$ python -q
>>> import numpy as np
>>> import numpy.linalg as la
>>> np.set_printoptions(suppress=True, linewidth=100)
>>> tidy = lambda a: np.round(a, 3) + 0
>>> K = np.load("test1.npy")
>>> K
array([[ 46.062, -13.689,  32.639],
       [ 45.01 , -15.492,  30.674],
       [ 45.505, -16.305,  30.159],
       [ 46.476, -14.263,  29.243],
       [ 45.143, -15.269,  29.859],
       [ 45.492, -14.565,  30.341],
       [ 45.43 , -15.734,  30.473],
       [ 45.219, -14.866,  29.125],
       [ 45.323, -15.465,  30.558],
       [ 45.347, -15.207,  31.335],
       [ 47.303, -13.399,  31.511],
       [ 44.318, -15.747,  29.521],
       [ 44.813, -16.291,  28.275],
       [ 44.463, -13.638,  31.051],
       [ 45.405, -16.686,  30.152]])
>>> hat = K @ la.solve(K.T @ K, K.T)
>>> tidy(hat @ K[:, 1])
array([-13.689, -15.492, -16.305, -14.263, -15.269, -14.565, -15.734, -14.866, -15.465, -15.207,
       -13.399, -15.747, -16.291, -13.638, -16.686])
>>> tidy(la.norm(K, 2) / la.norm(K))
np.float64(1.0)
>>> la.cond(K) > 100
np.False_
>>> [round(float(x), 3) for x in la.svd(K, compute_uv=False)[:3]]
[219.489, 4.641, 2.729]
>>> round(np.log10(la.cond(K)))
2
>>> np.argsort(-la.norm(K, axis=0).round(6), kind="stable")[:3]
array([0, 2, 1])
>>> arr = np.loadtxt("case12.csv", delimiter=",")
>>> arr
array([[ 0.331, -1.729,  3.03 ],
       [ 5.583,  5.046, -1.529],
       [ 1.534,  1.393,  1.424],
       [-4.348, -1.988, -2.453],
       [-2.197, -2.396, -2.042],
       [-0.655,  0.263, -3.684],
       [-1.328, -0.103, -3.719],
       [-3.42 , -3.061,  0.758],
       [ 1.561,  1.483, -4.467],
       [-1.878, -0.17 , -0.343],
       [ 0.556, -1.909,  0.867],
       [-3.304, -1.558, -0.233],
       [ 2.416,  4.578, -6.977],
       [-0.805, -1.068, -0.526],
       [ 6.895,  6.707, -2.221],
       [ 2.084,  3.099,  1.194]])
>>> Xc = (arr - arr.mean(axis=0)) / arr.std(axis=0)
>>> np.argwhere(np.abs(Xc) > 2)
array([[12,  2],
       [14,  0],
       [14,  1]])
>>> beta = la.lstsq(np.delete(Xc, 0, axis=1), Xc[:, 0])[0]
>>> tidy(beta)
array([0.991, 0.245])
>>> tidy(1 - np.var(Xc[:, 0] - np.delete(Xc, 0, axis=1) @ beta))
np.float64(0.858)
>>> basis = arr[[15, 3]].astype(float)
>>> for _ in range(5):
...     z = la.norm(arr[:, None] - basis, axis=-1).argmin(axis=1)
...     basis = np.array([arr[z == j].mean(axis=0) for j in range(2)])
... 
>>> z
array([1, 0, 0, 1, 1, 1, 1, 1, 0, 1, 1, 1, 0, 1, 0, 0])
>>> tidy(basis)
array([[ 3.346,  3.718, -2.096],
       [-1.705, -1.372, -0.834]])
>>> np.abs(basis[1] - basis[0]).argmax()
np.int64(1)
>>> tidy(basis[1] - basis[0])
array([-5.05 , -5.09 ,  1.262])
>>> M2 = arr / np.sqrt((arr ** 2).mean(axis=1, keepdims=True))
>>> tidy(M2[3])
array([-1.402, -0.641, -0.791])
>>> tidy(la.norm(M2, axis=1))
array([1.732, 1.732, 1.732, 1.732, 1.732, 1.732, 1.732, 1.732, 1.732, 1.732, 1.732, 1.732, 1.732,
       1.732, 1.732, 1.732])
>>> la.matrix_rank(arr - arr.mean(axis=1, keepdims=True))
np.int64(2)
>>> x = np.array([1, 0, -2])
>>> target = arr @ x
>>> tidy(la.solve(arr.T @ arr, arr.T @ target))
array([ 1.,  0., -2.])
>>> try:
...     la.solve(arr, target)
... except la.LinAlgError as e:
...     print(repr(e))
... 
LinAlgError('Last 2 dimensions of the array must be square')
>>> tidy(la.lstsq(arr, target)[0])
array([ 1.,  0., -2.])
>>> rng = np.random.default_rng(85354)
>>> target = target + 0.05 * rng.normal(size=16)
>>> tidy(target)
array([-5.761,  8.73 , -1.24 ,  0.531,  1.831,  6.744,  6.157, -5.077, 10.45 , -1.19 , -1.198,
       -2.88 , 16.346,  0.232, 11.404, -0.269])
>>> beta, *_ = la.lstsq(arr, target)
>>> tidy(beta)
array([ 0.999,  0.016, -1.994])
>>> beta.round()
array([ 1.,  0., -2.])
>>> tidy(arr.T @ (target - arr @ beta))
array([0., 0., 0.])
>>> M = np.array([[0.5, 0.5, 0.0], [0.5, 0.5, 0.0], [0.25, 0.25, 0.5]])
>>> M
array([[0.5 , 0.5 , 0.  ],
       [0.5 , 0.5 , 0.  ],
       [0.25, 0.25, 0.5 ]])
>>> z = rng.permutation(3)
>>> z
array([2, 0, 1])
>>> M2 = M[z][:, z]
>>> np.diag(M2)
array([0.5, 0.5, 0.5])
>>> tidy(la.det(M2)), tidy(la.det(M[z]))
(np.float64(0.0), np.float64(0.0))
>>> np.trace(M2)
np.float64(1.5)
>>> np.allclose(M2, M)
False
>>> x = np.array([0, 0, 0])
>>> M @ (2 * x)
array([0., 0., 0.])
>>> np.sign((M @ x).round(6))
array([0., 0., 0.])
>>> M * x
array([[0., 0., 0.],
       [0., 0., 0.],
       [0., 0., 0.]])
>>> M @ np.eye(3)[2]
array([0. , 0. , 0.5])
>>> (M @ x).argmax()
np.int64(0)
>>> M @ np.ones(3)
array([1., 1., 1.])
>>> np.einsum("ij,j->i", M, x)
array([0., 0., 0.])
>>> tidy(la.det(M.T))
np.float64(0.0)
>>> tidy(la.det(M[::-1]))
np.float64(0.0)
>>> np.einsum("ij,ji->", M, M)
np.float64(1.25)
>>> tidy(np.poly(M))
array([ 1. , -1.5,  0.5,  0. ])
>>> A = np.array([[0, -1], [0, 0]])
>>> A
array([[ 0, -1],
       [ 0,  0]])
>>> z = rng.permutation(2)
>>> z
array([1, 0])
>>> M2 = A[z][:, z]
>>> np.allclose(M2, A)
False
>>> np.trace(M2)
np.int64(0)
>>> la.matrix_power(A, 2)
array([[0, 0],
       [0, 0]])
>>> (A + A.T) / 2
array([[ 0. , -0.5],
       [-0.5,  0. ]])
>>> tidy(np.abs(la.eigvals(A)).max())
np.float64(0.0)
>>> assert A == A.T
Traceback (most recent call last):
  File "<python-input-73>", line 1, in <module>
    assert A == A.T
           ^^^^^^^^
ValueError: The truth value of an array with more than one element is ambiguous. Use a.any() or a.all()
>>> rk = la.matrix_rank(A)
>>> rk
np.int64(1)
>>> null = la.svd(A)[2][rk:].T
>>> [int(la.matrix_rank(A[:, :j + 1])) for j in range(2)]
[0, 1]
>>> la.matrix_rank(A.T @ A), la.matrix_rank(A @ A.T)
(np.int64(1), np.int64(1))
>>> np.allclose(A @ null, 0)
True
>>> null[:, 0] / null[np.abs(null[:, 0]).round(6).argmax(), 0]
array([1., 0.])
>>> [int(la.matrix_rank(np.delete(A, i, axis=0))) for i in range(2)]
[0, 1]
>>> null @ null.T
array([[1., 0.],
       [0., 0.]])
>>> np.argsort(-la.norm(M, axis=0).round(6), kind="stable")[:3]
array([0, 1, 2])
>>> la.matrix_rank(M, rtol=0.1)
np.int64(2)
>>> tidy(la.norm(M, 2) / la.norm(M))
np.float64(0.918)
>>> X = np.load("data.npy")
>>> X
array([[-0.563, -0.665, -2.049],
       [-7.109,  0.099,  1.039],
       [-3.192,  2.042,  1.41 ],
       [-4.542,  2.913, -0.681],
       [ 4.101,  0.154, -2.546],
       [-1.327, -1.314, -0.085],
       [ 1.797,  0.846, -1.603],
       [-4.422,  1.729,  0.038],
       [-0.513,  0.673,  0.371],
       [ 1.165, -3.816,  0.75 ],
       [10.226, -0.719, -1.989],
       [-0.239, -2.556,  2.109],
       [-6.941,  3.272, -1.029],
       [-2.105,  1.993,  0.237],
       [-5.643, -0.992,  1.848],
       [-4.695,  1.36 , -2.03 ],
       [-7.857, -1.348,  1.413]])
>>> r0, g = X[13], X[7]
>>> tidy(r0 @ g)
np.float64(12.763)
>>> p = (r0 @ g) / (r0 @ r0) * r0
>>> tidy(la.norm(r0 + g) ** 2 + la.norm(r0 - g) ** 2)
np.float64(62.008)
>>> tidy(g - p)
array([-1.246, -1.278, -0.32 ])
